$ python -q
>>> import numpy as np
>>> from numpy import linalg as LA
>>> np.set_printoptions(suppress=True, linewidth=160)
>>> def rnd(a):
...     return np.round(a, 2) + 0
... 
>>> data = np.load("test17.npy")
>>> print(data)
[[ 7.77 -3.56 13.22  2.13]
 [ 5.35  3.88 10.96  5.71]
 [14.97 -2.42  6.61 16.62]
 [ 8.08  1.13  1.6   1.86]
 [ 3.01 -1.49 18.8  -2.47]
 [ 7.6  -0.86 12.52  5.21]
 [ 3.88  3.27  3.54 -3.78]
 [ 4.1   8.64  6.36  6.55]
 [ 7.66 -3.53  4.22 -4.21]
 [ 3.73  3.74 13.45  3.3 ]
 [ 8.55 -1.45  1.32 -0.98]
 [ 5.43  4.69  6.17  3.82]]
>>> proj = data @ LA.solve(data.T @ data, data.T)
>>> print(rnd(np.diag(proj)))
[0.27 0.18 0.79 0.22 0.53 0.17 0.3  0.46 0.37 0.23 0.31 0.17]
>>> print(rnd(proj @ data[:, 3]))
[ 2.13  5.71 16.62  1.86 -2.47  5.21 -3.78  6.55 -4.21  3.3  -0.98  3.82]
>>> print(np.allclose(proj @ proj, proj))
True
>>> cent = data[[10, 5]].astype(float)
>>> for _ in range(7):
...     labels = LA.norm(data[:, None] - cent, axis=-1).argmin(axis=1)
...     cent = np.array([data[labels == j].mean(axis=0) for j in range(2)])
... 
>>> print(labels)
[1 1 1 0 1 1 0 1 0 1 0 1]
>>> print(np.bincount(labels))
[4 8]
>>> print(rnd(cent))
[[ 7.04 -0.14  2.67 -1.78]
 [ 6.5   1.58 11.01  5.11]]
>>> print(np.abs(cent[1] - cent[0]).argmax())
2
>>> print(rnd(cent[1] - cent[0]))
[-0.55  1.72  8.34  6.89]
>>> E = np.load("mat.npy")
>>> print(E)
[[ 5  6  7  8  9 10]
 [11 12 13 14 15 16]
 [17 18 19 20 21 22]
 [23 24 25 26 27 28]]
>>> rank = LA.matrix_rank(E)
>>> print(rank)
2
>>> N = LA.svd(E)[2][rank:].T
>>> print(rnd(N @ N.T))
[[ 0.48 -0.38 -0.24 -0.1   0.05  0.19]
 [-0.38  0.7  -0.21 -0.12 -0.04  0.05]
 [-0.24 -0.21  0.82 -0.15 -0.12 -0.1 ]
 [-0.1  -0.12 -0.15  0.82 -0.21 -0.24]
 [ 0.05 -0.04 -0.12 -0.21  0.7  -0.38]
 [ 0.19  0.05 -0.1  -0.24 -0.38  0.48]]
>>> print([int(LA.matrix_rank(E[:, :j + 1])) for j in range(6)])
[1, 2, 2, 2, 2, 2]
>>> left, sv, vt = LA.svd(E)
>>> vecs = vt[:(sv > 1e-8).sum()]
>>> rng = np.random.default_rng(73)
>>> vec = E[2] + 3 * E[3] + rng.integers(2) * np.eye(6)[0]
>>> print(vec)
[ 87.  90.  94.  98. 102. 106.]
>>> print(np.allclose(vecs.T @ vecs @ vec, vec))
False
>>> print([round(float(x), 2) for x in LA.svd(E, compute_uv=False)[:3]])
[87.6, 3.14, 0.0]
>>> print(LA.cond(E) > 100)
True
>>> print(rnd(LA.norm(E, 2) / LA.norm(E)))
1.0
>>> cent = np.sign(np.array([[-2, -5, 2, 1], [-2, 2, 3, -2], [-4, -4, 4, 0], [-5, 1, 3, -1]]))
>>> M2 = (np.tril(cent, -1) + np.eye(4)) @ (np.triu(cent, 1) + np.eye(4))
>>> w = np.array([3, 2, 4, 4])
>>> F = np.rint(M2 * w @ LA.inv(M2)) + 0
>>> print(F)
[[ 0. -3. -2.  2.]
 [10. 11.  6. -4.]
 [-2. -1.  2.  0.]
 [10.  7.  6.  0.]]
>>> print(LA.norm(F, axis=1).argmax())
1
>>> print(rnd(LA.norm(F, axis=0)))
[14.28 13.42  8.94  4.47]
>>> print(rnd(LA.norm(F, 1)), rnd(LA.norm(F, np.inf)))
22.0 31.0
>>> print(rnd(LA.norm(F[0], 1)), rnd(LA.norm(F[0], np.inf)))
7.0 3.0
>>> print(F[0] @ F[2])
-1.0
>>> labels = rng.permutation(4)
>>> print(labels)
[2 3 0 1]
>>> M2 = F[labels][:, labels]
>>> print(rnd(np.sort(np.abs(LA.eigvals(M2)))))
[2. 3. 4. 4.]
>>> print(np.trace(M2))
13.0
>>> print(rnd(LA.det(M2)), rnd(LA.det(F[labels])))
96.0 96.0
>>> print(np.diag(M2))
[ 2.  0.  0. 11.]
>>> print(np.allclose(M2, F))
False
>>> feats = np.load("x.npy")
>>> print(rnd(feats))
[[ 0.77 -0.38 -0.23 -0.23 -0.08 -0.08 -0.38]
 [-0.38  0.37 -0.38 -0.38 -0.13 -0.13 -0.63]
 [-0.23 -0.38  0.77 -0.23 -0.08 -0.08 -0.38]
 [-0.23 -0.38 -0.23  0.77 -0.08 -0.08 -0.38]
 [-0.08 -0.13 -0.08 -0.08  0.97 -0.03 -0.13]
 [-0.08 -0.13 -0.08 -0.08 -0.03  0.97 -0.13]
 [-0.38 -0.63 -0.38 -0.38 -0.13 -0.13  0.37]]
>>> vec = np.array([0, 0, 1, 3, 3, 2, 0])
>>> target = feats @ vec
>>> b, lr = np.zeros(7), 1 / LA.norm(feats, 2) ** 2
>>> for i in range(8):
...     b -= lr * feats.T @ (feats @ b - target)
...     if i % 2 == 0: print(i, round(LA.norm(feats @ b - target), 2))
... 
0 0.0
2 0.0
4 0.0
6 0.0
>>> print(rnd(b))
[0. 0. 1. 3. 3. 2. 0.]
>>> vec = np.array([-1, 2, -2, 0, -2, 1, -2])
>>> print(rnd(np.abs(LA.eigvals(feats))))
[1. 1. 1. 1. 1. 1. 1.]
>>> print(rnd(np.sort(np.abs(np.degrees(np.angle(LA.eigvals(feats)))))))
[  0.   0.   0.   0.   0.   0. 180.]
>>> print([p for p in range(1, 25) if np.allclose(LA.matrix_power(feats, p), np.eye(7))])
[2, 4, 6, 8, 10, 12, 14, 16, 18, 20, 22, 24]
>>> print(rnd(LA.norm(vec)), rnd(LA.norm(feats @ vec)))
4.24 4.24
>>> T = np.stack([feats, -1 * feats, feats[::-1]])
>>> print(rnd(LA.norm(T, axis=(1, 2))))
[2.65 2.65 2.65]
>>> print(T.shape)
(3, 7, 7)
>>> print(rnd(np.einsum("bij,cij->bc", T, T)))
[[ 7. -7.  1.]
 [-7.  7. -1.]
 [ 1. -1.  7.]]
>>> print((T @ feats.T).shape)
(3, 7, 7)
>>> K = np.array([[0, 0, 0, 0, 1, 0, 0, 0],
...     [0, 0, 0, 0, 0, 0, 2, 0],
...     [0, 0, 0, 0, 0, 0, 0, 0],
...     [0, 0, 0, 0, 0, 0, 0, 0],
...     [1, 0, 0, 0, 0, 0, 0, 0],
...     [0, 1, 0, 0, 0, 0, 0, 0],
...     [0, 0, 1, 0, 0, 0, 0, 0],
...     [0, 0, 0, 0, 0, 0, 0, 0]])
>>> print(rnd(np.trace(LA.pinv(K) @ K)))
5.0
>>> print(np.allclose(K[:-1].T @ LA.lstsq(K[:-1].T, K[-1])[0], K[-1]))
True
>>> print(np.unique(K.round(6), axis=0).shape)
(6, 8)
>>> left, sv, vt = LA.svd(K, full_matrices=False)
>>> print(left.T @ left)
[[1. 0. 0. 0. 0. 0. 0. 0.]
 [0. 1. 0. 0. 0. 0. 0. 0.]
 [0. 0. 1. 0. 0. 0. 0. 0.]
 [0. 0. 0. 1. 0. 0. 0. 0.]
 [0. 0. 0. 0. 1. 0. 0. 0.]
 [0. 0. 0. 0. 0. 1. 0. 0.]
 [0. 0. 0. 0. 0. 0. 1. 0.]
 [0. 0. 0. 0. 0. 0. 0. 1.]]
>>> print(np.abs(left[:, 0]).round(6).argmax())
1
>>> print(rnd(np.sqrt((sv ** 2).sum())), rnd(LA.norm(K)))
2.83 2.83
>>> print(sv)
[ 2.  1.  1.  1.  1. -0.  0.  0.]
>>> print(rnd(np.cumsum(sv ** 2) / np.sum(sv ** 2)))
[0.5  0.62 0.75 0.88 1.   1.   1.   1.  ]
>>> print(np.allclose(left * sv @ vt, K))
True
>>> print((sv > 1e-8).sum())
5
